% ipython --no-banner

In [1]: import numpy as np

In [2]: np.set_printoptions(precision=3, suppress=True, linewidth=120)

In [3]: tidy = lambda a: np.round(a, 3) + 0

In [4]: u = np.array([-1, -2, 5, -4])

In [5]: rng = np.random.default_rng(219456)

In [6]: J = np.outer(rng.normal(size=27), u) + 0.05 * rng.normal(size=(27, 4))

In [7]: print(tidy(J))
[[  1.199   2.563  -6.191   4.942]
 [ -0.046  -0.16    0.464  -0.432]
 [ -0.349  -0.773   1.789  -1.439]
 [  0.417   0.969  -2.416   1.908]
 [ -0.219  -0.375   0.876  -0.591]
 [  0.981   1.818  -4.739   3.754]
 [  1.057   2.122  -5.158   4.079]
 [  0.948   2.077  -5.057   4.072]
 [ -0.486  -0.914   2.575  -1.963]
 [  0.646   1.377  -3.576   2.893]
 [  0.372   0.539  -1.496   1.259]
 [  0.418   0.773  -2.016   1.55 ]
 [  0.626   1.202  -3.107   2.552]
 [  0.161   0.569  -1.161   1.007]
 [  1.23    2.425  -6.228   5.066]
 [ -0.701  -1.527   4.052  -3.14 ]
 [ -1.104  -2.109   5.251  -4.239]
 [  1.641   3.289  -8.125   6.474]
 [ -0.297  -0.331   1.296  -0.928]
 [ -2.784  -5.696  14.113 -11.299]
 [ -1.091  -2.072   5.112  -4.045]
 [  0.046   0.144  -0.21    0.147]
 [ -0.159  -0.176   0.525  -0.274]
 [  0.439   0.789  -1.962   1.517]
 [  1.549   3.255  -8.377   6.568]
 [ -1.173  -2.56    6.336  -5.075]
 [  0.683   1.119  -2.72    2.187]]

In [8]: P = J @ np.linalg.solve(J.T @ J, J.T)

In [9]: print(tidy(np.trace(P)))
4.0

In [10]: print(tidy(P @ J[:, 1]))
[ 2.563 -0.16  -0.773  0.969 -0.375  1.818  2.122  2.077 -0.914  1.377  0.539  0.773  1.202  0.569  2.425 -1.527 -2.109
  3.289 -0.331 -5.696 -2.072  0.144 -0.176  0.789  3.255 -2.56   1.119]

In [11]: ang = np.radians(26)

In [12]: Rm = np.eye(4)

In [13]: Rm[2, 2] = Rm[1, 1] = np.cos(ang)

In [14]: Rm[2, 1], Rm[1, 2] = -np.sin(ang), np.sin(ang)

In [15]: print(tidy(Rm))
[[ 1.     0.     0.     0.   ]
 [ 0.     0.899  0.438  0.   ]
 [ 0.    -0.438  0.899  0.   ]
 [ 0.     0.     0.     1.   ]]

In [16]: A2 = J @ Rm.T

In [17]: print(np.allclose(np.linalg.norm(J, axis=1), np.linalg.norm(A2, axis=1)))
True

In [18]: print(tidy(np.linalg.det(Rm)), tidy(np.trace(Rm)))
1.0 3.798

In [19]: print(np.allclose(J @ J.T, A2 @ A2.T))
True

In [20]: print(tidy(np.linalg.svd(J, compute_uv=False)), tidy(np.linalg.svd(A2, compute_uv=False)))
[34.727  0.34   0.313  0.246] [34.727  0.34   0.313  0.246]
